% ipython --no-banner

In [1]: import numpy as np

In [2]: from numpy import linalg as LA

In [3]: np.set_printoptions(suppress=True, linewidth=120)

In [4]: F = np.loadtxt("run5.csv", delimiter=",")

In [5]: print(F.round(2))
[[ 8.56  5.16  0.57  6.82  7.14 -1.46  0.69 -5.02 -3.43  4.46  0.46  6.43  8.09]
 [ 1.93  5.12 -1.29  0.1   1.43  4.49  1.92 -1.41  0.03 -1.39 -9.03 -8.26  4.78]
 [ 1.89  1.26 -0.04 -1.36 -3.29  1.4  12.38  3.28 -8.33 -1.47 -2.17 -0.67 -4.29]
 [ 4.5  -4.17  5.38 -0.07  0.01 -0.77  0.25 -4.95  2.2  -6.98  6.38 -4.45  6.48]
 [-0.6   4.3  -0.56 -6.03  5.79 -7.45  1.02 -5.65  5.08 -4.91 -2.35 -0.53 -3.65]]

In [6]: other = np.array([[4, 7, 0],
   ...:     [5, 7, 3],
   ...:     [2, 6, 4],
   ...:     [7, 8, 0],
   ...:     [1, 5, 6],
   ...:     [4, 9, 9],
   ...:     [7, 9, 6],
   ...:     [8, 2, 6],
   ...:     [5, 8, 4],
   ...:     [0, 5, 2],
   ...:     [9, 5, 0],
   ...:     [9, 9, 1],
   ...:     [0, 6, 9]])

In [7]: print(np.vstack([F, other.T]).shape)
(8, 13)

In [8]: np.einsum("ij,ij->", F, other)
ValueError: operands could not be broadcast together with remapped shapes [original->remapped]: (5,13)->(5,13) (13,3)->(13,3) 


In [9]: print(LA.matrix_rank(F @ other))
3

In [10]: print(np.round(np.einsum("ij->j", F), 2))
[ 16.28  11.67   4.05  -0.53  11.09  -3.78  16.26 -13.75  -4.45 -10.28  -6.71  -7.47  11.41]

In [11]: T = np.stack([F, -2 * F, F[::-1]])

In [12]: print(T.shape)
(3, 5, 13)

In [13]: print(np.round(np.einsum("bij,cij->bc", T, T), 2))
[[ 1371.2  -2742.41   254.77]
 [-2742.41  5484.81  -509.54]
 [  254.77  -509.54  1371.2 ]]

In [14]: print(LA.matrix_rank(T.reshape(3, -1)))
2

In [15]: print(LA.matrix_rank(T))
[5 5 5]

In [16]: print(np.round(LA.norm(T, axis=(1, 2)), 2))
[37.03 74.06 37.03]

In [17]: rng = np.random.default_rng(755707)

In [18]: other = F + rng.integers(-2, 3, (5, 1)) @ rng.integers(-2, 3, (1, 13))

In [19]: print(other.round(2))
[[ 9.56  5.16 -1.43  4.82  6.14  0.54 -0.31 -5.02 -1.43  2.46  2.46  7.43  9.09]
 [ 2.93  5.12 -3.29 -1.9   0.43  6.49  0.92 -1.41  2.03 -3.39 -7.03 -7.26  5.78]
 [ 1.89  1.26 -0.04 -1.36 -3.29  1.4  12.38  3.28 -8.33 -1.47 -2.17 -0.67 -4.29]
 [ 3.5  -4.17  7.38  1.93  1.01 -2.77  1.25 -4.95  0.2  -4.98  4.38 -5.45  5.48]
 [-0.6   4.3  -0.56 -6.03  5.79 -7.45  1.02 -5.65  5.08 -4.91 -2.35 -0.53 -3.65]]

In [20]: print(np.abs(other - F).sum(axis=1))
[17. 17.  0. 17.  0.]

In [21]: print(LA.matrix_rank(other - F, tol=1e-8))
1

In [22]: J = np.load("case16.npy")

In [23]: print(J.round(2))
[[-0.21 -0.3  -0.03 -0.1  -0.5 ]
 [-0.45 -0.59 -0.51  0.08  0.19]
 [-0.37  0.49 -0.27  0.33 -0.36]
 [ 0.37 -0.45  0.24 -0.09 -0.48]
 [ 0.24  0.24 -0.53 -0.23 -0.45]
 [-0.59  0.1   0.31 -0.66 -0.08]
 [-0.05  0.15  0.23  0.2   0.15]
 [ 0.    0.17  0.2  -0.17 -0.11]
 [ 0.27  0.11 -0.38 -0.56  0.34]]

In [24]: other = np.c_[J[:, :4] @ np.array([[3, 0, -2, 2], [-2, -3, 3, 2], [2, 0, 1, 0], [3, -1, -1, -2]]), np.array([-1, 1, 1, 2, 0, 1, 1, 2, -1])]

In [25]: print(other.round(2))
[[-0.4   1.   -0.41 -0.83 -1.  ]
 [-0.97  1.68 -1.44 -2.23  1.  ]
 [-1.64 -1.79  1.61 -0.43  1.  ]
 [ 2.21  1.43 -1.75  0.03  2.  ]
 [-1.53 -0.5  -0.05  1.43  0.  ]
 [-3.31  0.35  2.45  0.35  1.  ]
 [ 0.57 -0.65  0.59 -0.19  1.  ]
 [-0.43 -0.33  0.86  0.66  2.  ]
 [-1.87  0.24 -0.03  1.87 -1.  ]]

In [26]: print(LA.matrix_rank(np.c_[J, other]))
6

In [27]: C2 = other.T @ other

In [28]: print(np.round(LA.eigvalsh(C2)[::-1], 2))
[38.09 15.45 13.44  8.01  2.01]

In [29]: print(np.round(np.diag(C2), 2))
[26. 10. 15. 12. 14.]

In [30]: print(np.round(LA.svd(J, compute_uv=False), 2))
[1. 1. 1. 1. 1.]

In [31]: print(np.round(J.T @ J, 2) + 0)
[[1. 0. 0. 0. 0.]
 [0. 1. 0. 0. 0.]
 [0. 0. 1. 0. 0.]
 [0. 0. 0. 1. 0.]
 [0. 0. 0. 0. 1.]]

In [32]: vec = np.array([2, -1, 0, 0, 2])

In [33]: target = J @ vec

In [34]: print(np.round(LA.solve(J.T @ J, J.T @ target), 2) + 0)
[ 2. -1.  0.  0.  2.]

In [35]: print(np.round(LA.pinv(J) @ J, 2) + 0)
[[1. 0. 0. 0. 0.]
 [0. 1. 0. 0. 0.]
 [0. 0. 1. 0. 0.]
 [0. 0. 0. 1. 0.]
 [0. 0. 0. 0. 1.]]

In [36]: print(target.round(2))
[-1.13  0.06 -1.95  0.24 -0.66 -1.43  0.03 -0.39  1.11]

In [37]: target = target + 0.3 * rng.normal(size=9)

In [38]: print(target.round(2))
[-1.33  0.2  -2.32  0.09 -0.2  -1.67 -0.09 -0.1   1.09]

In [39]: coef, *_ = LA.lstsq(J, target)

In [40]: print(round(LA.norm(target - J @ coef), 2))
0.63

In [41]: print([round(float(LA.norm(LA.solve(J.T @ J + lam * np.eye(5), J.T @ target))), 2) for lam in (0, 1, 10, 100)])
[3.29, 1.65, 0.3, 0.03]

In [42]: print(coef.round())
[ 2. -1. -0. -0.  2.]

In [43]: print(LA.matrix_rank(J))
5

In [44]: print(np.round(J.mean(axis=0), 2))
[-0.09 -0.01 -0.08 -0.13 -0.15]

In [45]: print(round(float(np.abs(J).max()), 2))
0.66

In [46]: print(round(float(LA.norm(J)), 2))
2.24

In [47]: print(np.unravel_index(np.abs(J).argmax(), J.shape))
(np.int64(5), np.int64(3))

In [48]: print(J.shape)
(9, 5)

In [49]: print(np.count_nonzero(J))
44

In [50]: print(np.round(J.sum(axis=0), 2))
[-0.8  -0.07 -0.75 -1.21 -1.31]

In [51]: A = np.load("m.npy")

In [52]: print(A)
[[42 29 28 23 18 18 20 24 15]
 [29 47 32 29 14 36 20 16 15]
 [28 32 37 22 13 22 17 19 11]
 [23 29 22 37 24 34 28 13 15]
 [18 14 13 24 23 22 23 13 16]
 [18 36 22 34 22 46 29 16 22]
 [20 20 17 28 23 29 34 14 21]
 [24 16 19 13 13 16 14 23 12]
 [15 15 11 15 16 22 21 12 23]]

In [53]: print(round(LA.norm(A) ** 2 / LA.norm(A, 2) ** 2, 2))
1.06

In [54]: LA.norm(A, axis=2)
AxisError: axis 2 is out of bounds for array of dimension 2


In [55]: print(round(float(LA.norm(A, 1)), 2), round(float(LA.norm(A, np.inf)), 2))
245.0 245.0

In [56]: print(LA.norm(A, axis=1).argmax())
5

In [57]: print(round(float(LA.norm(A, 2)), 2))
206.27

In [58]: other = A + rng.integers(-2, 3, (9, 1)) @ rng.integers(-2, 3, (1, 9))

In [59]: print(other)
[[40 31 32 21 16 22 16 28 11]
 [30 46 30 30 15 34 22 14 17]
 [28 32 37 22 13 22 17 19 11]
 [23 29 22 37 24 34 28 13 15]
 [18 14 13 24 23 22 23 13 16]
 [17 37 24 33 21 48 27 18 20]
 [20 20 17 28 23 29 34 14 21]
 [26 14 15 15 15 12 18 19 16]
 [14 16 13 14 15 24 19 14 21]]

In [60]: print(LA.matrix_rank(other - A, tol=1e-8))
1

In [61]: print(np.abs(other - A).sum(axis=1))
[28 14  0  0  0 14  0 28 14]

In [62]: print(other - A)
[[-2  2  4 -2 -2  4 -4  4 -4]
 [ 1 -1 -2  1  1 -2  2 -2  2]
 [ 0  0  0  0  0  0  0  0  0]
 [ 0  0  0  0  0  0  0  0  0]
 [ 0  0  0  0  0  0  0  0  0]
 [-1  1  2 -1 -1  2 -2  2 -2]
 [ 0  0  0  0  0  0  0  0  0]
 [ 2 -2 -4  2  2 -4  4 -4  4]
 [-1  1  2 -1 -1  2 -2  2 -2]]

In [63]: W = np.array([[0, 1],
    ...:     [2, 2],
    ...:     [-2, 3],
    ...:     [-3, 2],
    ...:     [-3, -3],
    ...:     [-1, -1],
    ...:     [1, 2],
    ...:     [-1, -2],
    ...:     [-3, -2]])

In [64]: coef = np.array([3, -3])

In [65]: act = np.maximum(A @ W + coef, 0)

In [66]: print((act > 0).mean(axis=0))
[0. 1.]

In [67]: print((act > 0).astype(int))
[[0 1]
 [0 1]
 [0 1]
 [0 1]
 [0 1]
 [0 1]
 [0 1]
 [0 1]
 [0 1]]

In [68]: Z = np.array([[-1, 1], [1, 0]])

In [69]: print(W @ Z)
[[ 1  0]
 [ 0  2]
 [ 5 -2]
 [ 5 -3]
 [ 0 -3]
 [ 0 -1]
 [ 1  1]
 [-1 -1]
 [ 1 -3]]

In [70]: print((act @ Z).round(6).argmax(axis=1))
[0 0 0 0 0 0 0 0 0]

In [71]: E = np.loadtxt("layer17.csv", delimiter=",")

In [72]: print(E.round(2) + 0)
[[-0.22 -0.16 -0.06 -0.08 -0.25 -0.22 -0.16 -0.23]
 [-0.37 -0.06  0.21  0.7  -0.15  0.35  0.25  0.13]
 [ 0.15  0.53 -0.5   0.41 -0.16  0.12 -0.07 -0.16]
 [ 0.33 -0.29 -0.29 -0.29 -0.48  0.57  0.24  0.02]
 [ 0.29 -0.19  0.58  0.14 -0.31  0.04 -0.23  0.24]
 [ 0.15 -0.15 -0.1   0.21 -0.12  0.08 -0.81 -0.18]
 [-0.59 -0.28 -0.39 -0.1  -0.08  0.03 -0.23  0.49]
 [-0.33 -0.14  0.1  -0.02 -0.44 -0.2   0.15 -0.63]
 [-0.26  0.68  0.27 -0.36 -0.39  0.13 -0.17  0.19]
 [ 0.26  0.   -0.19  0.18 -0.44 -0.65  0.18  0.38]]

In [73]: print(np.round(LA.norm(E, axis=0), 2))
[1. 1. 1. 1. 1. 1. 1. 1.]

In [74]: print(np.round(E[:, 6] @ E[:, 4], 2))
0.0

In [75]: print(np.round(E.T @ E, 2) + 0)
[[1. 0. 0. 0. 0. 0. 0. 0.]
 [0. 1. 0. 0. 0. 0. 0. 0.]
 [0. 0. 1. 0. 0. 0. 0. 0.]
 [0. 0. 0. 1. 0. 0. 0. 0.]
 [0. 0. 0. 0. 1. 0. 0. 0.]
 [0. 0. 0. 0. 0. 1. 0. 0.]
 [0. 0. 0. 0. 0. 0. 1. 0.]
 [0. 0. 0. 0. 0. 0. 0. 1.]]

In [76]: proj = E @ LA.solve(E.T @ E, E.T)

In [77]: print(np.trace(proj))
8.0

In [78]: print(np.round(proj @ E[:, 3], 2))
[-0.08  0.7   0.41 -0.29  0.14  0.21 -0.1  -0.02 -0.36  0.18]

In [79]: print(np.allclose(proj @ proj, proj))
True

In [80]: arr = np.load("block10.npy")

In [81]: print(arr)
[[ -1.4  -2.3   1.6  -1.4  -1.6  -0.1   0.2   0.3   0.4   0.5]
 [  0.4  -1.    0.5  -1.1   0.4  -0.6  -0.4  -1.1  -0.9   1.4]
 [  0.9  -1.    1.    1.3  -0.4   0.7  -1.   -0.9   0.    0.3]
 [  1.2   0.6  -2.3   0.6  -1.7  -0.1  -0.6  -0.6   1.3  -0.5]
 [ -0.1  -0.2  -0.2   0.1   1.8  -0.2  -1.9  -0.6  -0.3  -1.4]
 [  0.8  -1.6   1.1  -0.2   0.8   0.   -0.3   0.6  -1.1   0.6]
 [  1.    1.    2.   12.   -3.    2.   -8.  -12.    8.   17. ]
 [  0.5  -1.4  -1.6   0.2  -0.4   0.9  -0.7   0.4   0.9   0.3]
 [  0.9  -0.6  -0.5   1.9   1.3  -0.3   1.5  -0.3   1.    3.1]
 [ -0.9  -0.8   1.2  -0.1   0.   -1.2  -0.1  -0.6  -0.7   2.1]
 [ -0.4   1.5  -2.    1.8   2.    0.6   0.8   0.2  -0.6  -0.9]
 [  1.3   1.9   1.8  -1.9   0.3   0.5   0.    1.2  -1.2  -1.4]]

In [82]: vec = np.array([4, 7, 5, 0, -7, 3, -4, -2, -6, -3])

In [83]: target = arr @ vec

In [84]: print(np.round(LA.pinv(arr) @ arr, 2) + 0)
[[1. 0. 0. 0. 0. 0. 0. 0. 0. 0.]
 [0. 1. 0. 0. 0. 0. 0. 0. 0. 0.]
 [0. 0. 1. 0. 0. 0. 0. 0. 0. 0.]
 [0. 0. 0. 1. 0. 0. 0. 0. 0. 0.]
 [0. 0. 0. 0. 1. 0. 0. 0. 0. 0.]
 [0. 0. 0. 0. 0. 1. 0. 0. 0. 0.]
 [0. 0. 0. 0. 0. 0. 1. 0. 0. 0.]
 [0. 0. 0. 0. 0. 0. 0. 1. 0. 0.]
 [0. 0. 0. 0. 0. 0. 0. 0. 1. 0.]
 [0. 0. 0. 0. 0. 0. 0. 0. 0. 1.]]

In [85]: print(np.round(LA.solve(arr.T @ arr, arr.T @ target), 2) + 0)
[ 4.  7.  5.  0. -7.  3. -4. -2. -6. -3.]

In [86]: print(np.round(LA.lstsq(arr, target)[0], 2) + 0)
[ 4.  7.  5.  0. -7.  3. -4. -2. -6. -3.]

In [87]: print(target.round(2))
[ -8.1  -2.5  11.4   6.4  -1.2  -3.3   5.  -14.6 -33.8  -7.3 -10.6  35.9]

In [88]: target = target + 0.05 * rng.normal(size=12)

In [89]: print(target.round(2))
[ -8.12  -2.52  11.44   6.37  -1.19  -3.19   4.95 -14.55 -33.82  -7.35 -10.71  35.92]

In [90]: coef, *_ = LA.lstsq(arr, target)

In [91]: print(coef.round(2))
[ 4.03  6.98  5.02  0.01 -7.    2.99 -4.03 -1.95 -5.99 -3.  ]

In [92]: print(coef.round())
[ 4.  7.  5.  0. -7.  3. -4. -2. -6. -3.]

In [93]: print([round(float(LA.norm(LA.solve(arr.T @ arr + lam * np.eye(10), arr.T @ target))), 2) for lam in (0, 1, 10, 100)])
[14.6, 12.85, 8.29, 2.01]

In [94]: print(round(float(LA.norm(target - arr @ coef)), 2))
0.08
